$ python -q
>>> import numpy as np
>>> import numpy.linalg as la
>>> np.set_printoptions(precision=3, suppress=True, linewidth=160, sign=" ")
>>> def rnd(a):
...     return np.round(a, 3) + 0
... 
>>> E = np.array([[3, 3, -1, -3], [-1, 2, -3, -1], [1, -3, 2, 1], [1, 3, 3, 2]])
>>> E
array([[ 3,  3, -1, -3],
       [-1,  2, -3, -1],
       [ 1, -3,  2,  1],
       [ 1,  3,  3,  2]])
>>> f = np.array([7, 2, 8, 9])
>>> B = E + np.outer(f, np.eye(4)[1])
>>> la.matrix_rank(la.inv(B) - la.inv(E), tol=1e-8)
np.int64(1)
>>> B
array([[ 3., 10., -1., -3.],
       [-1.,  4., -3., -1.],
       [ 1.,  5.,  2.,  1.],
       [ 1., 12.,  3.,  2.]])
>>> T = np.stack([B, -3 * B, B[::-1]])
>>> la.matrix_rank(T.reshape(3, -1))
np.int64(2)
>>> print(np.einsum("bij,cij->bc", T, T))
[[  335. -1005.   252.]
 [-1005.  3015.  -756.]
 [  252.  -756.   335.]]
>>> print(rnd(la.det(T)))
[  -28. -2268.   -28.]
>>> print(T.shape)
(3, 4, 4)
>>> print(T.sum(axis=0))
[[ -5.  -8.   5.   8.]
 [  3.  -3.   8.   3.]
 [ -3.  -6.  -7.  -3.]
 [  1. -14.  -7.  -7.]]
>>> arr = np.load("mat.npy")
>>> print(arr)
[[ 0.  0.  0.  0.]
 [ 0.  0.  0.  2.]
 [ 0.  0.  0.  1.]
 [ 0.  2.  1.  0.]]
>>> # equal to its transpose
>>> vec = np.array([2, 1, -2, -2])
>>> arr @ (2 * vec)
array([ 0., -8., -4.,  0.])
>>> arr * vec
array([[ 0.,  0., -0., -0.],
       [ 0.,  0., -0., -4.],
       [ 0.,  0., -0., -2.],
       [ 0.,  2., -2., -0.]])
>>> (arr @ vec).argmax()
np.int64(0)
>>> la.norm(arr @ vec) <= la.norm(arr, 2) * la.norm(vec) + 1e-9
np.True_
>>> arr @ vec
array([ 0., -4., -2.,  0.])
>>> np.einsum("ii->", arr)
np.float64(0.0)
>>> rnd(la.det(2 * arr)), rnd(la.det(arr))
(np.float64(0.0), np.float64(0.0))
>>> np.einsum("ij,ji->", arr, arr)
np.float64(10.0)
>>> print(rnd(np.poly(arr)))
[ 1.  0. -5.  0.  0.]
>>> print(rnd(la.eigvals(arr)))
[ 2.236 -2.236  0.     0.   ]
>>> rnd(la.det(arr[::-1]))
np.float64(0.0)
>>> np.kron(np.eye(2, dtype=int), arr)
array([[ 0.,  0.,  0.,  0.,  0.,  0.,  0.,  0.],
       [ 0.,  0.,  0.,  2.,  0.,  0.,  0.,  0.],
       [ 0.,  0.,  0.,  1.,  0.,  0.,  0.,  0.],
       [ 0.,  2.,  1.,  0.,  0.,  0.,  0.,  0.],
       [ 0.,  0.,  0.,  0.,  0.,  0.,  0.,  0.],
       [ 0.,  0.,  0.,  0.,  0.,  0.,  0.,  2.],
       [ 0.,  0.,  0.,  0.,  0.,  0.,  0.,  1.],
       [ 0.,  0.,  0.,  0.,  0.,  2.,  1.,  0.]])
>>> rnd(la.det(arr.T))
np.float64(0.0)
>>> vals, vecs = la.eigh(arr)
>>> vec = np.array([1, 3, 1, 5])
>>> np.abs(arr).sum(axis=1).max(), rnd(np.abs(vals).max())
(np.float64(3.0), np.float64(2.236))
>>> print(rnd(vecs * np.abs(vals) @ vecs.T))
[[ 0.     0.     0.     0.   ]
 [ 0.     1.789  0.894  0.   ]
 [ 0.     0.894  0.447  0.   ]
 [ 0.     0.     0.     2.236]]
